$ python -q
>>> import numpy as np
>>> from numpy import linalg as LA
>>> np.set_printoptions(suppress=True, linewidth=100)
>>> feats = 3 * np.eye(4) + np.ones((4, 4))
>>> print(feats)
[[4. 1. 1. 1.]
 [1. 4. 1. 1.]
 [1. 1. 4. 1.]
 [1. 1. 1. 4.]]
>>> # symmetric
>>> B = LA.invert(feats)
Traceback (most recent call last):
  File "<python-input-6>", line 1, in <module>
    B = LA.invert(feats)
        ^^^^^^^^^
AttributeError: module 'numpy.linalg' has no attribute 'invert'
>>> B = LA.inv(feats)
>>> print(np.round(LA.inv(B), 4))
[[4. 1. 1. 1.]
 [1. 4. 1. 1.]
 [1. 1. 4. 1.]
 [1. 1. 1. 4.]]
>>> print((np.abs(B) > 1e-9).astype(int))
[[1 1 1 1]
 [1 1 1 1]
 [1 1 1 1]
 [1 1 1 1]]
>>> print(round(LA.slogdet(feats)[0], 4))
1.0
>>> print(np.kron(np.eye(2, dtype=int), feats))
[[4. 1. 1. 1. 0. 0. 0. 0.]
 [1. 4. 1. 1. 0. 0. 0. 0.]
 [1. 1. 4. 1. 0. 0. 0. 0.]
 [1. 1. 1. 4. 0. 0. 0. 0.]
 [0. 0. 0. 0. 4. 1. 1. 1.]
 [0. 0. 0. 0. 1. 4. 1. 1.]
 [0. 0. 0. 0. 1. 1. 4. 1.]
 [0. 0. 0. 0. 1. 1. 1. 4.]]
>>> print(np.round(LA.det(feats[::-1]), 4))
189.0
>>> f = np.array([2, 2, 1, -1])
>>> B = feats + np.outer(f, np.eye(4)[1])
>>> print(LA.matrix_rank(B - feats))
1
>>> print(LA.matrix_rank(LA.inv(B) - LA.inv(feats), tol=1e-8))
1
>>> mat = np.loadtxt("layer1.csv", delimiter=",")
>>> print(mat.round(4))
[[ 0.6429 -0.3571 -0.2143 -0.6429]
 [-0.3571  0.6429 -0.2143 -0.6429]
 [-0.2143 -0.2143  0.8714 -0.3857]
 [-0.6429 -0.6429 -0.3857 -0.1571]]
>>> f, v = mat[1], mat[2]
>>> print(round(float(f @ v), 4))
0.0
>>> pr = (f @ v) / (f @ f) * f
>>> print(round((v - pr) @ f, 4))
0.0
>>> print(np.round(v - pr, 4))
[-0.2143 -0.2143  0.8714 -0.3857]
>>> print(pr.round(4) + 0)
[0. 0. 0. 0.]
>>> print(np.round(LA.norm(f + v) ** 2 + LA.norm(f - v) ** 2, 4))
4.0
>>> print(LA.matrix_rank(np.outer(f, v)))
1
>>> W = np.array([[2, 0, 1], [1, 3, 1], [3, 3, 1], [1, 2, 1]])
>>> b = np.array([0, 0, 2])
>>> H = np.maximum(mat @ W + b, 0)
>>> print((H > 0).mean(axis=0))
[0.25 0.25 1.  ]
>>> print(LA.matrix_rank(H))
2
>>> C = np.array([[0, 0], [3, -4], [-5, -5]])
>>> print((H @ C).round(6).argmax(axis=1))
[0 0 0 0]
>>> print(np.round(H @ C, 4))
[[ -7.1429  -7.1429]
 [ -7.1429  -7.1429]
 [ -6.6857 -15.0857]
 [ -0.8571  -0.8571]]
>>> J = np.loadtxt("block3.csv", delimiter=",")
>>> print(J)
[[ 3.  2.  1.  4.]
 [ 3.  2.  3.  2.]
 [ 0.  1.  3.  5.]
 [ 0.  0.  0. -2.]]
>>> print(np.allclose(feats @ feats.T, feats.T @ feats))
True
>>> print((feats @ feats)[0])
[19. 10. 10. 10.]
>>> rng = np.random.default_rng(861350)
>>> z = rng.permutation(4)
>>> B = J[:, z] * rng.choice([-1, 1], 4)
>>> print(B)
[[-1. -2.  3. -4.]
 [-3. -2.  3. -2.]
 [-3. -1.  0. -5.]
 [-0. -0.  0.  2.]]
>>> U, _, Vh = LA.svd(J.T @ B)
>>> print(z)
[2 1 0 3]
>>> print(np.round(U @ Vh, 4) + 0)
[[ 0.  0.  1.  0.]
 [ 0. -1.  0.  0.]
 [-1.  0.  0.  0.]
 [ 0.  0.  0. -1.]]
>>> s = 10 * 0.5 ** np.arange(3)
>>> M = rng.normal(size=(26, 3)) * rng.permutation(s)
>>> print(M.round(4))
[[ -5.6     -0.7829   3.7236]
 [-14.8745   2.8913   4.9652]
 [ -5.3456  -1.0608 -11.8772]
 [  6.5043   0.821    5.0714]
 [ -5.6452  -1.9258  -1.5096]
 [  2.9144  -2.118   -4.1816]
 [ -6.9902  -2.9204  -0.4541]
 [ -6.5822  -3.9158  -3.9441]
 [ 11.1554   1.566    7.3649]
 [-16.1138   2.2834  -3.685 ]
 [  3.002    3.3857   2.3703]
 [  5.36    -0.5002 -11.6466]
 [ -0.5265  -2.1795   3.2976]
 [  4.3006  -0.1616   1.4498]
 [-27.4791   1.9332  -0.2009]
 [  3.7182   1.3112 -12.0683]
 [ -1.9081  -2.8776   0.4096]
 [ 14.3813  -4.3575  -0.9267]
 [ -9.5797   0.1016  -8.5952]
 [  4.1855  -0.8441   3.3557]
 [-15.1536   4.6501   1.9766]
 [  0.2996  -0.6501  -2.9085]
 [-15.8881  -1.0987  -4.2835]
 [  8.901    1.8965   3.9385]
 [ -1.9168   2.4232  -4.4493]
 [  6.7605   2.4234  -1.0646]]
>>> print(round(LA.norm(M) ** 2 / LA.norm(M, 2) ** 2, 4))
1.3292
>>> print(LA.norm(M, axis=1).argmax())
14
>>> print(np.round(LA.norm(M, axis=0), 4))
[50.9519 11.791  27.6025]
>>> print(round(LA.norm(M, 2), 4))
51.2918
>>> print(np.round(LA.norm(M, 1), 4), round(float(LA.norm(M, np.inf)), 4))
205.0862 29.6133
>>> Ac = M - M.mean(axis=1)
Traceback (most recent call last):
  File "<python-input-54>", line 1, in <module>
    Ac = M - M.mean(axis=1)
         ~~^~~~~~~~~~~~~~~~
ValueError: operands could not be broadcast together with shapes (26,3) (26,) 
>>> Ac = M - M.mean(axis=0)
>>> U, s, Vh = LA.svd(Ac, full_matrices=False)
>>> print(np.round(Ac.mean(axis=0), 4) + 0)
[0. 0. 0.]
>>> print(np.round(np.abs(Vh[-1]), 4))
[0.0596 0.9916 0.115 ]
>>> print(np.abs(Vh[0]).argmax())
0
>>> print((np.sign(U[:, 0]) == np.sign(U[0, 0])).astype(int))
[1 1 1 0 1 0 1 1 0 1 0 0 0 0 1 0 0 0 1 0 1 0 1 0 0 0]
>>> print(s.round(4))
[49.669  26.6957 11.1709]
>>> print(LA.matrix_rank(Ac))
3
>>> blk = np.stack([M, -1 * M, M[::-1]])
>>> print((blk @ M.T).shape)
(3, 26, 26)
>>> print(LA.matrix_rank(blk))
[3 3 3]
>>> print(LA.matrix_rank(blk.reshape(3, -1)))
2
>>> print(blk.shape)
(3, 26, 3)
>>> B = np.array([[2, -1], [3, -3], [-2, 3]])
>>> E = np.tile(B, (2, 3))
>>> print(E)
[[ 2 -1  2 -1  2 -1]
 [ 3 -3  3 -3  3 -3]
 [-2  3 -2  3 -2  3]
 [ 2 -1  2 -1  2 -1]
 [ 3 -3  3 -3  3 -3]
 [-2  3 -2  3 -2  3]]
>>> # rows and columns are dependent
>>> print(np.unique(E.round(6), axis=0).shape)
(3, 6)
>>> print(np.allclose(E[:-1].T @ LA.lstsq(E[:-1].T, E[-1])[0], E[-1]))
True
>>> try:
...     LA.inv(E)
... except LA.LinAlgError as e:
...     print("failed:", e)
... 
failed: Singular matrix
>>> print(np.abs(np.diag(LA.qr(E)[1])) > 1e-9)
[ True  True False False False False]
>>> print(np.round(E @ LA.pinv(E) @ E, 4))
[[ 2. -1.  2. -1.  2. -1.]
 [ 3. -3.  3. -3.  3. -3.]
 [-2.  3. -2.  3. -2.  3.]
 [ 2. -1.  2. -1.  2. -1.]
 [ 3. -3.  3. -3.  3. -3.]
 [-2.  3. -2.  3. -2.  3.]]
>>> f, v = E[0], E[5]
>>> print(f @ v)
-21
>>> pr = (f @ v) / (f @ f) * f
>>> print(np.round(v - pr, 4))
[0.8 1.6 0.8 1.6 0.8 1.6]
>>> print(np.round(LA.norm(f + v) ** 2 + LA.norm(f - v) ** 2, 4))
108.0
>>> print(pr)
[-2.8  1.4 -2.8  1.4 -2.8  1.4]
>>> vec = np.array([2, 1, 1, 0, 0, 0])
>>> a = np.maximum(E @ vec, 0)
>>> print(np.maximum(E @ vec, 0) - np.maximum(-E @ vec, 0))
[ 5  6 -3  5  6 -3]
>>> print(np.round(np.tanh(E @ vec), 4))
[ 0.9999  1.     -0.9951  0.9999  1.     -0.9951]
>>> print(np.flatnonzero(a > 1e-9))
[0 1 3 4]
>>> print(a)
[5 6 0 5 6 0]
>>> z = rng.permutation(6)
>>> print(z)
[3 4 1 0 2 5]
>>> B = E[z][:, z]
>>> print(B)
[[-1  2 -1  2  2 -1]
 [-3  3 -3  3  3 -3]
 [-3  3 -3  3  3 -3]
 [-1  2 -1  2  2 -1]
 [ 3 -2  3 -2 -2  3]
 [ 3 -2  3 -2 -2  3]]
>>> print(np.round(np.sort(np.abs(LA.eigvals(B))), 4) + 0)
[0. 0. 0. 0. 0. 2.]
>>> rank = LA.matrix_rank(B)
>>> print(rank)
2
>>> N = LA.svd(B)[2][rank:].T
>>> print(N.shape)
(6, 4)
>>> print([int(LA.matrix_rank(np.delete(B, i, axis=0))) for i in range(6)])
[2, 2, 2, 2, 2, 2]
>>> print(np.round(B @ N, 4) + 0)
[[0. 0. 0. 0.]
 [0. 0. 0. 0.]
 [0. 0. 0. 0.]
 [0. 0. 0. 0.]
 [0. 0. 0. 0.]
 [0. 0. 0. 0.]]
>>> print(np.allclose(B @ N, 0))
True
>>> data = np.array([[0.9, 0.9, 0.2],
...     [0.5, -0.4, 0.4],
...     [-1.0, 0.6, 0.2],
...     [-0.4, 0.9, 0.3],
...     [-1.6, 0.3, -1.9],
...     [0.0, 0.7, -0.9],
...     [0.9, -1.4, -0.1],
...     [1.2, 0.2, -1.1],
...     [0.4, -0.8, -0.1],
...     [-1.9, -0.9, -0.1],
...     [0.8, 0.3, 0.2],
...     [-1.0, -0.3, -0.3],
...     [0.5, -1.3, -0.7],
...     [-0.9, -0.2, -0.3],
...     [-0.9, 1.4, -0.5],
...     [0.3, 0.5, 0.1],
...     [-0.5, -0.8, 0.0],
...     [0.0, -1.1, -0.3],
...     [0.1, -1.0, 0.6],
...     [-0.5, 1.4, 1.3],
...     [0.6, -0.3, -0.4],
...     [0.8, 0.3, -0.7],
...     [-0.2, 0.0, -0.4],
...     [-0.5, 0.4, -2.2],
...     [-0.1, 0.6, 0.1],
...     [0.1, 0.4, -2.0],
...     [0.0, -0.4, -1.6]])
>>> data[8] *= 10
>>> print(data)
[[ 0.9  0.9  0.2]
 [ 0.5 -0.4  0.4]
 [-1.   0.6  0.2]
 [-0.4  0.9  0.3]
 [-1.6  0.3 -1.9]
 [ 0.   0.7 -0.9]
 [ 0.9 -1.4 -0.1]
 [ 1.2  0.2 -1.1]
 [ 4.  -8.  -1. ]
 [-1.9 -0.9 -0.1]
 [ 0.8  0.3  0.2]
 [-1.  -0.3 -0.3]
 [ 0.5 -1.3 -0.7]
 [-0.9 -0.2 -0.3]
 [-0.9  1.4 -0.5]
 [ 0.3  0.5  0.1]
 [-0.5 -0.8  0. ]
 [ 0.  -1.1 -0.3]
 [ 0.1 -1.   0.6]
 [-0.5  1.4  1.3]
 [ 0.6 -0.3 -0.4]
 [ 0.8  0.3 -0.7]
 [-0.2  0.  -0.4]
 [-0.5  0.4 -2.2]
 [-0.1  0.6  0.1]
 [ 0.1  0.4 -2. ]
 [ 0.  -0.4 -1.6]]
>>> vals, vecs = LA.eig(mat)
>>> print(np.round(np.sort(LA.eigvals(mat @ mat)), 4))
[1. 1. 1. 1.]
>>> print(np.round(mat @ vecs[:, 0] - vals[0] * vecs[:, 0], 4) + 0)
[0. 0. 0. 0.]
>>> print(np.round(np.sort(LA.eigvals(LA.inv(mat))), 4))
[-1.  1.  1.  1.]
>>> print(round(np.prod(vals), 4))
-1.0
>>> z = data[:, 2] > np.median(data[:, 2])
>>> f = data[z].mean(axis=0) - data[~z].mean(axis=0)
>>> print(f.round(4))
[-0.215  0.585  1.22 ]
>>> print(z.astype(int))
[1 1 1 1 0 0 1 0 0 1 1 0 0 0 0 1 1 0 1 1 0 0 0 0 1 0 0]
>>> vec = np.array([3, 0, -3])
>>> rhs = data @ vec
>>> b, lr = np.zeros(3), 1 / LA.norm(data, 2) ** 2
>>> for i in range(10):
...     b -= lr * data.T @ (data @ b - rhs)
...     if i % 2 == 0: print(i, round(LA.norm(data @ b - rhs), 4))
... 
0 12.9027
2 9.0012
4 6.3742
6 4.5668
8 3.3002
>>> print(np.round(LA.cond(data), 4))
2.6574
>>> print(b.round(4))
[ 2.4328 -0.3346 -2.6487]
>>> B = np.array([[1]])
>>> K = np.block([[np.zeros((1, 1)), B], [B.T, np.zeros((1, 1))]])
>>> print(K)
[[0. 1.]
 [1. 0.]]
>>> # equal to its transpose
>>> vals, vecs = LA.eig(K)
>>> print(vals)
[ 1. -1.]
>>> X = np.loadtxt("m.csv", delimiter=",")
>>> print(X)
[[-1.6569 -2.8252 -1.2285]
 [ 2.8281  4.9105  2.1236]
 [-3.5751 -6.3297 -2.7   ]
 [-1.6205 -2.7372 -1.0928]
 [-1.2109 -2.131  -0.9445]
 [-0.435  -0.6741 -0.1932]
 [-2.3368 -4.2584 -1.7852]
 [ 0.0146  0.1234 -0.0054]
 [-1.6022 -2.7699 -1.1946]
 [-3.565  -6.2944 -2.7686]
 [-0.3773 -0.6436 -0.2447]
 [-3.6072 -6.3794 -2.6359]
 [ 3.5674  6.3557  2.6949]
 [ 0.8646  1.4161  0.601 ]
 [-3.1433 -5.6535 -2.3715]
 [ 3.1624  5.5923  2.3963]]
>>> Ac = (X - X.mean(axis=0)) / X.std(axis=0)
>>> print(np.round(Ac.std(axis=0), 4))
[1. 1. 1.]
>>> print(np.argwhere(np.abs(Ac) > 2))
[]
>>> b = LA.lstsq(np.delete(Ac, 2, axis=1), Ac[:, 2])[0]
>>> print(np.round(1 - np.var(Ac[:, 2] - np.delete(Ac, 2, axis=1) @ b), 4))
0.9992
>>> gram = np.cov(X, rowvar=False)
>>> print(np.argwhere(np.triu(np.abs(np.corrcoef(X.T)) > 0.8, 1)))
[[0 1]
 [0 2]
 [1 2]]
>>> print(np.round(X.std(axis=0), 4))
[2.3047 4.0755 1.7365]
>>> print(np.argsort(-X.std(axis=0).round(6), kind="stable"))
[1 0 2]
>>> print(gram.round(4))
[[ 5.6655 10.017   4.2665]
 [10.017  17.7173  7.5461]
 [ 4.2665  7.5461  3.2164]]
>>> vec = np.array([-2, 2, 0])
>>> rhs = X @ vec
>>> print(np.round(LA.lstsq(X, rhs)[0], 4) + 0)
[-2.  2.  0.]
>>> print(np.round(LA.solve(X.T @ X, X.T @ rhs), 4) + 0)
[-2.  2.  0.]
>>> rhs = rhs + 0.1 * rng.normal(size=16)
>>> print(rhs.round(4))
[-2.2564  4.1757 -5.4788 -2.2258 -1.6695 -0.5834 -3.888   0.1743 -2.2844 -5.3589 -0.51   -5.6555
  5.605   0.9758 -5.0438  4.9689]
>>> b, *_ = LA.lstsq(X, rhs)
>>> print(b.round(4))
[-2.4032  2.5937 -0.8584]
>>> print(b.round())
[-2.  3. -1.]
>>> z = X[:, 1] > np.median(X[:, 1])
>>> f = X[z].mean(axis=0) - X[~z].mean(axis=0)
>>> print(((X - X.mean(axis=0)) @ f > 0).astype(int))
[0 1 0 0 0 1 0 1 0 0 1 0 1 1 0 1]
>>> print(np.argsort(-np.abs(f).round(6), kind="stable"))
[1 0 2]
>>> print((((X - X.mean(axis=0)) @ f > 0) == z).mean())
0.9375
>>> print(z.astype(int))
[0 1 0 0 1 1 0 1 0 0 1 0 1 1 0 1]
>>> Ac = X - X.mean(axis=1)
Traceback (most recent call last):
  File "<python-input-152>", line 1, in <module>
    Ac = X - X.mean(axis=1)
         ~~^~~~~~~~~~~~~~~~
ValueError: operands could not be broadcast together with shapes (16,3) (16,) 
>>> Ac = X - X.mean(axis=0)
>>> U, s, Vh = LA.svd(Ac, full_matrices=False)
>>> print((np.sign(U[:, 0]) == np.sign(U[0, 0])).astype(int))
[1 0 1 1 1 0 1 0 1 1 0 1 0 0 1 0]
>>> print(np.round(s ** 2 / (s ** 2).sum(), 4))
[0.9999 0.0001 0.0001]
>>> print(LA.matrix_rank(Ac))
3
>>> print(np.abs(U[:, 0]).argmax())
12
>>> print(np.round((s ** 2).sum() ** 2 / (s ** 4).sum(), 4))
1.0003
>>> print(np.round(Vh[0] * np.sign(Vh[0, np.abs(Vh[0]).argmax()]), 4))
[0.4615 0.8162 0.3477]
>>> print(np.searchsorted(np.cumsum(s ** 2) / (s ** 2).sum(), 0.9) + 1)
1
